$ ipython --no-banner

In [1]: import numpy as np

In [2]: np.set_printoptions(precision=2, suppress=True, linewidth=200, floatmode="fixed")

In [3]: M2 = np.array([[-2, 1, -2, 0], [2, 0, 3, 2], [-3, 0, 1, 0], [2, 1, 3, 1]])

In [4]: data = M2 - M2.T

In [5]: data
Out[5]: 
array([[ 0, -1,  1, -2],
       [ 1,  0,  3,  1],
       [-1, -3,  0, -3],
       [ 2, -1,  3,  0]])

In [6]: print(np.einsum("ij,ji->", data, data))
-50

In [7]: print(round(float(np.linalg.eigvals(data).sum().real), 2))
0.0

In [8]: round(float(np.linalg.det(2 * data)), 2), round(np.linalg.det(data), 2)
Out[8]: (256.0, np.float64(16.0))

In [9]: round(np.linalg.det(data[::-1]), 2)
Out[9]: np.float64(16.0)

In [10]: rng = np.random.default_rng(15857)

In [11]: idx = rng.permutation(4)

In [12]: M2 = data[:, idx] * rng.choice([-1, 1], 4)

In [13]: M2
Out[13]: 
array([[-1, -1, -2,  0],
       [-3,  0,  1,  1],
       [ 0, -3, -3, -1],
       [-3, -1,  0,  2]])

In [14]: U, _, Vt = np.linalg.svd(data.T @ M2)

In [15]: idx
Out[15]: array([2, 1, 3, 0])

In [16]: np.round(U @ Vt, 2) + 0
Out[16]: 
array([[ 0.00,  0.00,  0.00,  1.00],
       [ 0.00,  1.00,  0.00,  0.00],
       [-1.00,  0.00,  0.00,  0.00],
       [ 0.00,  0.00,  1.00,  0.00]])

In [17]: np.sort(np.abs(np.linalg.eigvals(data)))
Out[17]: array([0.81, 0.81, 4.93, 4.93])

In [18]: np.linalg.determinant(data)
AttributeError: module 'numpy.linalg' has no attribute 'determinant'


In [19]: np.allclose(data @ data.T, data.T @ data)
Out[19]: True

In [20]: data.inv()
AttributeError: 'numpy.ndarray' object has no attribute 'inv'
